$ python3 -q
>>> import numpy as np
>>> import numpy.linalg as la
>>> np.set_printoptions(precision=4, suppress=True, linewidth=120)
>>> m1 = np.loadtxt("test0.csv", delimiter=",")
>>> m1
array([[-0.8356, -0.3213,  0.2777, -0.3435],
       [ 0.4874, -0.473 ,  0.6647, -0.24  ],
       [ 0.1393, -0.7193, -0.6511, -0.177 ],
       [-0.0348,  0.2114, -0.2346, -0.4467],
       [ 0.2089,  0.3332, -0.0452, -0.7704]])
>>> rng = np.random.default_rng(3638)
>>> labels = rng.permutation(4)
>>> B = m1[:, labels] * rng.choice([-1, 1], 4)
>>> print(B)
[[-0.3435 -0.8356  0.2777 -0.3213]
 [-0.24    0.4874  0.6647 -0.473 ]
 [-0.177   0.1393 -0.6511 -0.7193]
 [-0.4467 -0.0348 -0.2346  0.2114]
 [-0.7704  0.2089 -0.0452  0.3332]]
>>> U, _, VT = la.svd(m1.T @ B)
>>> np.round(U @ VT, 4) + 0
array([[0., 1., 0., 0.],
       [0., 0., 0., 1.],
       [0., 0., 1., 0.],
       [1., 0., 0., 0.]])
>>> np.round(la.lstsq(m1, B)[0], 4) + 0
array([[0., 1., 0., 0.],
       [0., 0., 0., 1.],
       [0., 0., 1., 0.],
       [1., 0., 0., 0.]])
>>> labels
array([3, 0, 2, 1])
>>> print(np.round(m1[:, 3] @ m1[:, 1], 4))
-0.0
>>> la.pinv(m1)
array([[-0.8356,  0.4874,  0.1393, -0.0348,  0.2089],
       [-0.3213, -0.473 , -0.7193,  0.2114,  0.3332],
       [ 0.2777,  0.6647, -0.6511, -0.2346, -0.0452],
       [-0.3435, -0.24  , -0.177 , -0.4467, -0.7704]])
>>> hat = m1 @ la.solve(m1.T @ m1, m1.T)
>>> np.allclose(hat @ hat, hat)
True
>>> np.trace(hat)
np.float64(4.0)
>>> vec = np.array([1, 1, 3, 0])
>>> y = m1 @ vec
>>> y
array([-0.3237,  2.0086, -2.5333, -0.5273,  0.4064])
>>> print(np.round(la.solve(m1.T @ m1, m1.T @ y), 4) + 0)
[1. 1. 3. 0.]
>>> np.round(la.lstsq(m1, y)[0], 4) + 0
array([1., 1., 3., 0.])
>>> y = y + 0.05 * rng.normal(size=5)
>>> y
array([-0.2956,  1.9612, -2.6073, -0.5163,  0.3545])
>>> coef, *_ = la.lstsq(m1, y)
>>> [round(float(la.norm(la.solve(m1.T @ m1 + lam * np.eye(4), m1.T @ y))), 2) for lam in (0, 1, 10, 100)]
[3.34, 1.67, 0.3, 0.03]
>>> print(coef)
[0.9319 1.0517 3.0243 0.0499]
>>> coef.round()
array([1., 1., 3., 0.])
>>> print(np.round(la.norm(y - m1 @ coef), 4))
0.0307
>>> mat = np.load("run11.npy")
>>> mat
array([[3., 1., 1., 1.],
       [1., 3., 1., 1.],
       [1., 1., 3., 1.],
       [1., 1., 1., 3.]])
>>> Lm = la.cholesky(mat)
>>> np.round(np.prod(np.diag(Lm)) ** 2, 4), round(float(la.det(mat)), 4)
(np.float64(48.0), 48.0)
>>> np.fft.fft(mat[0])
array([6.+0.j, 2.+0.j, 2.+0.j, 2.+0.j])
>>> np.sort(np.abs(np.fft.fft(mat[0]))), np.sort(la.svd(mat, compute_uv=False))
(array([2., 2., 2., 6.]), array([2., 2., 2., 6.]))
>>> O, vecs = la.qr(mat[:, :3])[0], la.qr(mat[:, 3:])[0]
>>> sv = la.svd(O.T @ vecs, compute_uv=False)
>>> round(la.norm(O @ O.T - vecs @ vecs.T, 2), 4)
np.float64(1.0)
